% python3 -q
>>> import numpy as np
>>> from numpy import linalg as LA
>>> np.set_printoptions(suppress=True, linewidth=140)
>>> A = np.array([[-0.3, -0.6], [0.1, -0.8], [-1.4, -0.1]])
>>> A
array([[-0.3, -0.6],
       [ 0.1, -0.8],
       [-1.4, -0.1]])
>>> x = np.array([-6, 5])
>>> rhs = A @ x
>>> np.round(LA.pinv(A) @ A, 1) + 0
array([[1., 0.],
       [0., 1.]])
>>> np.round(LA.solve(A.T @ A, A.T @ rhs), 1)
array([-6.,  5.])
>>> rng = np.random.default_rng(57872)
>>> rhs = rhs + 0.1 * rng.normal(size=3)
>>> rhs.round(1)
array([-1.1, -4.5,  8. ])
>>> c, *_ = LA.lstsq(A, rhs)
>>> [round(float(LA.norm(LA.solve(A.T @ A + lam * np.eye(2), A.T @ rhs))), 2) for lam in (0, 1, 10, 100)]
[7.79, 4.45, 1.0, 0.12]
>>> c.round()
array([-6.,  5.])
>>> u = np.array([0, 2])
>>> np.polyval(u, A[1])
array([2., 2.])
>>> x = np.array([0, -4])
>>> rhs = A @ x
>>> c, lr = np.zeros(2), 1 / LA.norm(A, 2) ** 2
>>> for i in range(40):
...     c -= lr * A.T @ (A @ c - rhs)
...     if i % 10 == 0: print(i, round(LA.norm(A @ c - rhs), 1))
... 
0 2.1
10 0.0
20 0.0
30 0.0
>>> print(c.round(1) + 0)
[ 0. -4.]
>>> W0 = np.load("x.npy")
>>> W0
array([[-3.,  0.,  4.],
       [ 0.,  0.,  0.],
       [ 0.,  2., -2.]])
>>> r = LA.matrix_rank(W0)
>>> r
np.int64(2)
>>> ns = LA.svd(W0)[2][r:].T
>>> [int(LA.matrix_rank(W0[:i])) for i in range(1, len(W0) + 1)]
[1, 1, 2]
>>> left, sv, vt = LA.svd(W0)
>>> sv.round(1)
array([5.3, 2.2, 0. ])
>>> np.argmax(sv[:-1] / (sv[1:] + 1e-6)) + 1
np.int64(2)
>>> B = left[:, :2] @ np.diag(sv[:2]) @ vt[:2]
>>> round(LA.norm(W0 - B) / LA.norm(W0), 1)
np.float64(0.0)
>>> round(np.abs(W0 - B).max(), 1)
np.float64(0.0)
>>> x = np.array([0, 0, 8])
>>> W0 @ x
array([ 32.,   0., -16.])
>>> print((W0 @ x).argmax())
0
>>> W0 @ np.eye(3)[1]
array([0., 0., 2.])
>>> np.sign((W0 @ x).round(6))
array([ 1.,  0., -1.])
>>> print(W0 * x)
[[ -0.   0.  32.]
 [  0.   0.   0.]
 [  0.   0. -16.]]
>>> W0 @ np.ones(3)
array([1., 0., 0.])
>>> left, sv, vt = LA.svd(W0)
>>> vecs = vt[:(sv > 1e-8).sum()]
>>> x = W0[1] + 3 * W0[0] + rng.integers(2) * np.eye(3)[1]
>>> x
array([-9.,  0., 12.])
>>> print(round(float(LA.norm(x - vecs.T @ vecs @ x)), 1))
0.0
>>> np.round(np.diag(vecs.T @ vecs), 1)
array([0.5, 0.7, 0.7])
>>> round(float(LA.norm(W0, "nuc")), 1)
7.5
>>> round(float(LA.norm(W0, 1)), 1), round(float(LA.norm(W0, np.inf)), 1)
(6.0, 7.0)
>>> round(float(LA.norm(W0, 2)), 1)
5.3
>>> np.round(LA.norm(W0) ** 2 / LA.norm(W0, 2) ** 2, 1)
np.float64(1.2)
>>> M = np.array([[-2, 2, 0, 0], [-2, 0, 0, 0], [0, 0, 0, 3], [0, 0, -2, -2]])
>>> print(M)
[[-2  2  0  0]
 [-2  0  0  0]
 [ 0  0  0  3]
 [ 0  0 -2 -2]]
>>> q, vecs = LA.qr(M[:, :3])[0], LA.qr(M[:, 3:])[0]
>>> sv = LA.svd(q.T @ vecs, compute_uv=False)
>>> sv.round(1)
array([0.6])
>>> (LA.matrix_power((M != 0) + (M.T != 0) + np.eye(4), 4) > 0).astype(int)
array([[1, 1, 0, 0],
       [1, 1, 0, 0],
       [0, 0, 1, 1],
       [0, 0, 1, 1]])
>>> print(np.flatnonzero(LA.matrix_power((M != 0) + (M.T != 0) + np.eye(4), 4)[2]))
[2 3]
>>> np.round(np.sort(LA.eigvals(M).real), 1)
array([-1., -1., -1., -1.])
>>> arr = np.load("mat.npy")
>>> arr
array([[-11. ,   0.3],
       [ 16. ,   0.9],
       [-17. ,  -1.3]])
>>> q, Rm = LA.qr(arr)
>>> np.allclose(Rm.T @ Rm, arr.T @ arr)
True
>>> print(round(abs(Rm[0, 0]), 1), np.round(LA.norm(arr[:, 0]), 1))
25.8 25.8
>>> proj = arr @ LA.solve(arr.T @ arr, arr.T)
>>> print(np.allclose(proj @ proj, proj))
True
>>> np.trace(proj)
np.float64(2.0)
>>> np.round(proj @ arr[:, 1], 1)
array([ 0.3,  0.9, -1.3])
>>> LA.matrix_rank(np.eye(3) - proj)
np.int64(1)
>>> arr @ arr
Traceback (most recent call last):
  File "<python-input-69>", line 1, in <module>
    arr @ arr
    ~~~~^~~~~
ValueError: matmul: Input operand 1 has a mismatch in its core dimension 0, with gufunc signature (n?,k),(k,m?)->(n?,m?) (size 3 is different from 2)
>>> gram = arr.T @ arr
>>> (arr @ arr.T).shape
(3, 3)
>>> print(round(np.trace(gram), 1), round(float((arr ** 2).sum()), 1))
668.6 668.6
>>> print(gram.round(1))
[[666.   33.2]
 [ 33.2   2.6]]
>>> F = np.load("test11.npy")
>>> F
array([[11, -2, -1],
       [ 0,  5,  2],
       [ 0, -1, 13]])
>>> np.poly(F)
array([   1.,  -29.,  265., -737.])
>>> round(LA.det(F.T), 1)
np.float64(737.0)
>>> round(LA.eigvals(F).sum().real, 1)
np.float64(29.0)
>>> round(LA.det(2 * F), 1), round(float(LA.det(F)), 1)
(np.float64(5896.0), 737.0)
>>> np.round(LA.eigvals(F), 1)
array([11. ,  5.3, 12.7])
>>> np.einsum("ii->", F)
np.int64(29)
>>> np.round(LA.det(F[::-1]), 1)
np.float64(-737.0)
